>>> import numpy as np
>>> import numpy.linalg as la
>>> np.set_printoptions(precision=2, suppress=True, linewidth=100, sign=" ")
>>> rd = lambda a: np.round(a, 2) + 0
>>> r0 = np.array([-3, 1, -3, -1])
>>> rng = np.random.default_rng(507232)
>>> X = np.outer(rng.normal(size=27), r0) + 0.02 * rng.normal(size=(27, 4))
>>> rd(X)
array([[ 0.71, -0.2 ,  0.7 ,  0.24],
       [-0.17,  0.07, -0.16, -0.04],
       [ 5.74, -1.93,  5.73,  1.88],
       [ 1.22, -0.4 ,  1.16,  0.4 ],
       [-2.34,  0.78, -2.36, -0.79],
       [-2.12,  0.73, -2.11, -0.73],
       [ 3.28, -1.11,  3.26,  1.1 ],
       [-0.83,  0.24, -0.82, -0.26],
       [-1.45,  0.47, -1.49, -0.47],
       [-2.82,  0.93, -2.85, -0.94],
       [ 3.25, -1.08,  3.25,  1.08],
       [ 1.84, -0.61,  1.85,  0.6 ],
       [ 4.39, -1.45,  4.31,  1.5 ],
       [-0.49,  0.16, -0.49, -0.16],
       [-3.44,  1.13, -3.42, -1.12],
       [-1.02,  0.38, -1.02, -0.34],
       [ 2.27, -0.76,  2.25,  0.78],
       [ 4.47, -1.48,  4.53,  1.52],
       [-3.81,  1.26, -3.81, -1.28],
       [-5.41,  1.81, -5.43, -1.76],
       [-5.01,  1.64, -4.99, -1.63],
       [-1.84,  0.61, -1.86, -0.63],
       [-1.46,  0.48, -1.39, -0.49],
       [-4.25,  1.44, -4.23, -1.41],
       [-6.16,  2.05, -6.17, -2.06],
       [-1.2 ,  0.43, -1.17, -0.38],
       [ 3.59, -1.16,  3.57,  1.2 ]])
>>> r0 = np.array([3, 8, 4])
>>> rd(np.correlate(X[13], X[16], "full"))
array([-0.38, -0.98,  0.36, -2.46,  0.38, -0.98, -0.36])
>>> rd(np.polyval(r0, X[13]))
array([ 0.78,  5.36,  0.82,  2.8 ])
>>> rd(np.convolve(X[13], r0))
array([-1.48, -3.47, -2.15, -3.73, -3.22, -0.64])
